In [1]: import numpy as np

In [2]: np.set_printoptions(precision=3, suppress=True, linewidth=140, floatmode="fixed")

In [3]: feats = np.load("m.npy")

In [4]: feats
Out[4]: 
array([[1.000, 0.200, 0.040, 0.008],
       [0.200, 1.000, 0.200, 0.040],
       [0.040, 0.200, 1.000, 0.200],
       [0.008, 0.040, 0.200, 1.000]])

In [5]: w, evecs = np.linalg.eigh(feats)

In [6]: np.linalg.eigvalsh(feats @ feats)
Out[6]: array([0.503, 0.715, 1.172, 1.856])

In [7]: round(float(w.sum()), 3), np.trace(feats)
Out[7]: (4.0, np.float64(4.0))

In [8]: np.linalg.eigvalsh(feats + -2 * np.eye(4))
Out[8]: array([-1.291, -1.154, -0.917, -0.638])

In [9]: w, evecs = np.linalg.eig(feats)

In [10]: print(np.sort(np.linalg.eigvals(feats.T)))
[0.709 0.846 1.083 1.362]

In [11]: round(np.prod(w), 3)
Out[11]: np.float64(0.885)

In [12]: np.sort(np.linalg.eigvals(np.linalg.inv(feats)))
Out[12]: array([0.734, 0.924, 1.183, 1.410])

In [13]: np.round(feats @ evecs[:, 0] - w[0] * evecs[:, 0], 3) + 0
Out[13]: array([0.000, 0.000, 0.000, 0.000])

In [14]: w
Out[14]: array([1.362, 1.083, 0.846, 0.709])

In [15]: rng = np.random.default_rng(130867)

In [16]: M2 = feats + rng.integers(-2, 3, (4, 2)) @ rng.integers(-2, 3, (2, 4))

In [17]: print(M2)
[[ 4.000 -1.800 -1.960 -2.992]
 [ 1.200  1.000 -0.800 -1.960]
 [ 3.040 -1.800 -1.000 -2.800]
 [-3.992  4.040  2.200  3.000]]

In [18]: M2 - feats
Out[18]: 
array([[ 3.000, -2.000, -2.000, -3.000],
       [ 1.000,  0.000, -1.000, -2.000],
       [ 3.000, -2.000, -2.000, -3.000],
       [-4.000,  4.000,  2.000,  2.000]])

In [19]: print(np.abs(M2 - feats).sum(axis=1))
[10.000  4.000 10.000 12.000]
